>>> import numpy as np
>>> from numpy import linalg as LA
>>> np.set_printoptions(precision=1, suppress=True, linewidth=160, floatmode="fixed")
>>> K = np.loadtxt("test12.csv", delimiter=",")
>>> K.round(1) + 0
array([[-5.5,  0.0, -3.7,  6.3],
       [-4.8, -0.2, -3.4,  5.4],
       [-2.8, -0.8, -2.4,  3.0],
       [-2.1, -1.0, -2.1,  2.1],
       [-1.5, -1.1, -1.7,  1.4],
       [-1.3, -1.1, -1.6,  1.2],
       [ 0.0, -0.1, -0.1,  0.0],
       [ 0.0, -0.1, -0.1,  0.0],
       [-0.6,  0.7,  0.9,  0.4],
       [-1.0,  0.9,  1.5,  0.5],
       [-1.4,  1.1,  2.3,  0.5],
       [-2.5,  0.4,  6.6, -1.5],
       [-2.0, -3.9, 15.9, -9.8]])
>>> np.abs(np.diag(LA.qr(K)[1])) > 1e-9
array([ True,  True,  True, False])
>>> np.allclose(K[:-1].T @ LA.lstsq(K[:-1].T, K[-1])[0], K[-1])
True
>>> np.round(K @ LA.pinv(K) @ K, 1) + 0
array([[-5.5,  0.0, -3.7,  6.3],
       [-4.8, -0.2, -3.4,  5.4],
       [-2.8, -0.8, -2.4,  3.0],
       [-2.1, -1.0, -2.1,  2.1],
       [-1.5, -1.1, -1.7,  1.4],
       [-1.3, -1.1, -1.6,  1.2],
       [ 0.0, -0.1, -0.1,  0.0],
       [ 0.0, -0.1, -0.1,  0.0],
       [-0.6,  0.7,  0.9,  0.4],
       [-1.0,  0.9,  1.5,  0.5],
       [-1.4,  1.1,  2.3,  0.5],
       [-2.5,  0.4,  6.6, -1.5],
       [-2.0, -3.9, 15.9, -9.8]])
>>> LA.lstsq(K[:-1].T, K[-1])[2]
np.int32(3)
>>> round(float(np.trace(LA.pinv(K) @ K)), 1)
3.0
>>> gram = np.cov(K, rowvar=False)
>>> np.round(LA.eigvalsh(gram)[::-1], 1) + 0
array([42.3,  3.4,  1.4,  0.0])
>>> K.std(axis=0)
array([1.6, 1.2, 5.1, 3.7])
>>> np.median(K, axis=0)
array([-1.5, -0.1, -0.1,  0.5])
>>> gram
array([[  2.8,   0.2,   1.8,  -3.1],
       [  0.2,   1.7,  -3.5,   2.9],
       [  1.8,  -3.5,  27.7, -19.2],
       [ -3.1,   2.9, -19.2,  15.0]])
>>> np.polyfit(K[:, 0], K[:, 1], 1)
array([ 0.1, -0.3])
>>> round(np.corrcoef(K[:, 0], K[:, 1])[0, 1], 1)
np.float64(0.1)
>>> F = np.array([[1, 0, 0, 0], [1, 1, 0, 0], [1, 0, 1, 0], [2, 1, 0, 1]])
>>> F
array([[1, 0, 0, 0],
       [1, 1, 0, 0],
       [1, 0, 1, 0],
       [2, 1, 0, 1]])
>>> np.poly(F)
array([ 1.0, -4.0,  6.0, -4.0,  1.0])
>>> round(float(LA.det(F[::-1])), 1)
1.0
>>> np.kron(np.eye(2, dtype=int), F)
array([[1, 0, 0, 0, 0, 0, 0, 0],
       [1, 1, 0, 0, 0, 0, 0, 0],
       [1, 0, 1, 0, 0, 0, 0, 0],
       [2, 1, 0, 1, 0, 0, 0, 0],
       [0, 0, 0, 0, 1, 0, 0, 0],
       [0, 0, 0, 0, 1, 1, 0, 0],
       [0, 0, 0, 0, 1, 0, 1, 0],
       [0, 0, 0, 0, 2, 1, 0, 1]])
>>> evals, evecs = LA.eig(F)
>>> np.prod(evals)
np.float64(1.0)
>>> F @ evecs[:, 0] - evals[0] * evecs[:, 0]
array([0.0, 0.0, 0.0, 0.0])
>>> np.sort(LA.eigvals(LA.inv(F)))
array([1.0, 1.0, 1.0, 1.0])
>>> m1 = np.array([[1.0, 0.7], [0.7, 1.0]])
>>> Y = np.array([[8, 3], [7, -7]])
>>> C = np.kron(Y, m1)
>>> round(float(LA.norm(C, 2)), 1), np.round(LA.norm(Y, 2) * LA.norm(m1, 2), 1)
(18.8, np.float64(18.8))
>>> C
array([[ 8.0,  5.6,  3.0,  2.1],
       [ 5.6,  8.0,  2.1,  3.0],
       [ 7.0,  4.9, -7.0, -4.9],
       [ 4.9,  7.0, -4.9, -7.0]])
>>> LA.matrix_rank(C)
np.int64(4)
>>> C.shape
(4, 4)
>>> hat = np.triu(np.array([[2, 1], [1, 0]]), 1) + np.eye(2)
>>> Y = hat @ m1 @ LA.inv(hat)
>>> round(LA.det(Y), 1)
np.float64(0.5)
>>> np.poly(Y)
array([ 1.0, -2.0,  0.5])
>>> low = LA.cholesky(m1)
>>> m1 / np.sqrt(np.outer(np.diag(m1), np.diag(m1)))
array([[1.0, 0.7],
       [0.7, 1.0]])
>>> np.diag(low) ** 2
array([1.0, 0.5])
>>> W0 = np.load("m.npy")
>>> W0
array([[ 0.9,  1.0,  0.3,  0.9],
       [ 0.7,  0.9, -0.6,  1.0],
       [-0.4, -1.0, -0.9,  0.9],
       [ 0.3,  1.0,  0.8, -0.7],
       [ 0.6,  1.0,  0.2,  0.6],
       [-0.5, -0.9, -0.1, -0.5],
       [-0.5, -1.0, -0.8,  0.5],
       [-0.9, -1.0, -0.9,  0.0],
       [ 0.2,  0.2, -0.4,  0.7],
       [ 0.5,  0.7, -0.4,  0.8]])
>>> U, sigma, vt = LA.svd(W0, full_matrices=False)
>>> np.allclose(U * sigma @ vt, W0)
True
>>> np.round(vt @ vt.T, 1) + 0
array([[1.0, 0.0, 0.0, 0.0],
       [0.0, 1.0, 0.0, 0.0],
       [0.0, 0.0, 1.0, 0.0],
       [0.0, 0.0, 0.0, 1.0]])
>>> np.abs(U[:, 0]).round(6).argmax()
np.int64(7)
>>> np.round(U.T @ U, 1) + 0
array([[1.0, 0.0, 0.0, 0.0],
       [0.0, 1.0, 0.0, 0.0],
       [0.0, 0.0, 1.0, 0.0],
       [0.0, 0.0, 0.0, 1.0]])
